% python3 -q
>>> import numpy as np
>>> np.set_printoptions(precision=3, suppress=True, linewidth=140, floatmode="fixed")
>>> rnd = lambda a: np.round(a, 3) + 0
>>> arr = np.cumsum(np.array([[2, -1, 0, 0, 1, 1, 2],
...     [2, 0, 0, 0, 1, -2, -2],
...     [-1, 2, -1, 2, -2, 0, -1],
...     [-2, -1, -2, 2, 1, 0, 0],
...     [-1, 0, -1, 0, 0, -1, -2],
...     [-1, 2, -1, -2, -1, -1, -2],
...     [-1, 0, 2, 1, 0, 0, -1],
...     [-2, -1, 0, -2, 2, 0, 2],
...     [2, 0, 2, 0, -1, 1, 0],
...     [-2, -2, 0, -2, -2, 2, -1],
...     [-2, -2, 1, -1, -1, 2, 0],
...     [1, -2, -1, 1, 1, -1, 1],
...     [1, -2, 2, -2, -1, -2, 0],
...     [1, -2, 1, 1, 2, -2, -2],
...     [-2, -1, -2, 2, 0, -1, -2],
...     [-1, 2, 1, 2, -1, -2, -2],
...     [-2, -1, 1, -1, 1, -1, 0]]), axis=0)
>>> arr
array([[  2,  -1,   0,   0,   1,   1,   2],
       [  4,  -1,   0,   0,   2,  -1,   0],
       [  3,   1,  -1,   2,   0,  -1,  -1],
       [  1,   0,  -3,   4,   1,  -1,  -1],
       [  0,   0,  -4,   4,   1,  -2,  -3],
       [ -1,   2,  -5,   2,   0,  -3,  -5],
       [ -2,   2,  -3,   3,   0,  -3,  -6],
       [ -4,   1,  -3,   1,   2,  -3,  -4],
       [ -2,   1,  -1,   1,   1,  -2,  -4],
       [ -4,  -1,  -1,  -1,  -1,   0,  -5],
       [ -6,  -3,   0,  -2,  -2,   2,  -5],
       [ -5,  -5,  -1,  -1,  -1,   1,  -4],
       [ -4,  -7,   1,  -3,  -2,  -1,  -4],
       [ -3,  -9,   2,  -2,   0,  -3,  -6],
       [ -5, -10,   0,   0,   0,  -4,  -8],
       [ -6,  -8,   1,   2,  -1,  -6, -10],
       [ -8,  -9,   2,   1,   0,  -7, -10]])
>>> cent = arr[[9, 13]].astype(float)
>>> for _ in range(3):
...     z = np.linalg.norm(arr[:, None] - cent, axis=-1).argmin(axis=1)
...     cent = np.array([arr[z == j].mean(axis=0) for j in range(2)])
... 
>>> z
array([0, 0, 0, 0, 0, 0, 0, 0, 0, 0, 0, 0, 1, 1, 1, 1, 1])
>>> np.abs(cent[1] - cent[0]).argmax()
np.int64(1)
>>> np.bincount(z)
array([12,  5])
>>> rnd(cent)
array([[-1.167, -0.333, -1.833,  1.083,  0.333, -1.000, -3.000],
       [-5.200, -8.600,  1.200, -0.400, -0.600, -4.200, -7.600]])
>>> hat = arr @ np.linalg.solve(arr.T @ arr, arr.T)
>>> rnd(np.trace(hat))
np.float64(7.0)
>>> np.allclose(hat @ hat, hat)
True
>>> rnd(hat @ arr[:, 1])
array([ -1.000,  -1.000,   1.000,   0.000,   0.000,   2.000,   2.000,   1.000,   1.000,  -1.000,  -3.000,  -5.000,  -7.000,  -9.000,
       -10.000,  -8.000,  -9.000])
>>> rnd(np.linalg.eigvalsh(hat))
array([0.000, 0.000, 0.000, 0.000, 0.000, 0.000, 0.000, 0.000, 0.000, 0.000, 1.000, 1.000, 1.000, 1.000, 1.000, 1.000, 1.000])
>>> X = np.array([[3, 4, 5, 6, 7], [8, 9, 10, 11, 12], [13, 14, 15, 16, 17]])
>>> rk = np.linalg.matrix_rank(X)
>>> rk
np.int64(2)
>>> ns = np.linalg.svd(X)[2][rk:].T
>>> rnd(ns @ ns.T)
array([[ 0.400, -0.400, -0.200,  0.000,  0.200],
       [-0.400,  0.700, -0.200, -0.100,  0.000],
       [-0.200, -0.200,  0.800, -0.200, -0.200],
       [ 0.000, -0.100, -0.200,  0.700, -0.400],
       [ 0.200,  0.000, -0.200, -0.400,  0.400]])
>>> [int(np.linalg.matrix_rank(X[:, :j + 1])) for j in range(5)]
[1, 2, 2, 2, 2]
>>> np.allclose(X @ ns, 0)
True
>>> [int(np.linalg.matrix_rank(X[:i])) for i in range(1, len(X) + 1)]
[1, 2, 2]
>>> rnd(X @ ns)
array([[0.000, 0.000, 0.000],
       [0.000, 0.000, 0.000],
       [0.000, 0.000, 0.000]])
>>> ns.shape
(5, 3)
